>>> import numpy as np
>>> np.set_printoptions(precision=2, suppress=True, linewidth=140)
>>> rd = lambda a: np.round(a, 2) + 0
>>> feats = np.diag(3 * np.array([2, 0])) + np.array([[3, -4], [-1, 0]])
>>> print(feats)
[[ 9 -4]
 [-1  0]]
>>> rd(np.linalg.det(feats))
np.float64(-4.0)
>>> print(rd(np.sort(np.abs(np.linalg.eigvals(feats)))))
[0.42 9.42]
>>> np.allclose(feats @ feats.T, feats.T @ feats)
False
>>> rd(np.abs(np.linalg.eigvals(feats)).max())
np.float64(9.42)
>>> np.linalg.matrix_power(feats, 3)
array([[ 801, -340],
       [ -85,   36]])
>>> evals, vecs = np.linalg.eig(feats)
>>> rd(np.prod(evals))
np.float64(-4.0)
>>> rd(evals)
array([ 9.42, -0.42])
>>> print(feats.reshape(2, -1))
[[ 9 -4]
 [-1  0]]
>>> t3 = feats.reshape(2, 2, -1)
>>> np.swapaxes(t3, 1, 2)[0]
array([[ 9, -4]])
>>> print(np.einsum("ihd,jhd->hij", t3, t3).shape)
(2, 2, 2)
>>> t3.transpose(1, 0, 2)
array([[[ 9],
        [-1]],

       [[-4],
        [ 0]]])
>>> print(rd(np.linalg.norm(feats, 2) / np.linalg.norm(feats)))
1.0
>>> np.argsort(-np.linalg.norm(feats, axis=0).round(6), kind="stable")[:3]
array([0, 1])
>>> feats.shape
(2, 2)
>>> np.linalg.matrix_rank(feats)
np.int64(2)
>>> print(np.unravel_index(np.abs(feats).argmax(), feats.shape))
(np.int64(0), np.int64(0))
>>> np.count_nonzero(feats)
np.int64(3)
>>> np.zeros(2, 2)
Traceback (most recent call last):
  File "<python-input-24>", line 1, in <module>
    np.zeros(2, 2)
    ~~~~~~~~^^^^^^
TypeError: Cannot interpret '2' as a data type
>>> feats.sum(axis=0)
array([ 8, -4])
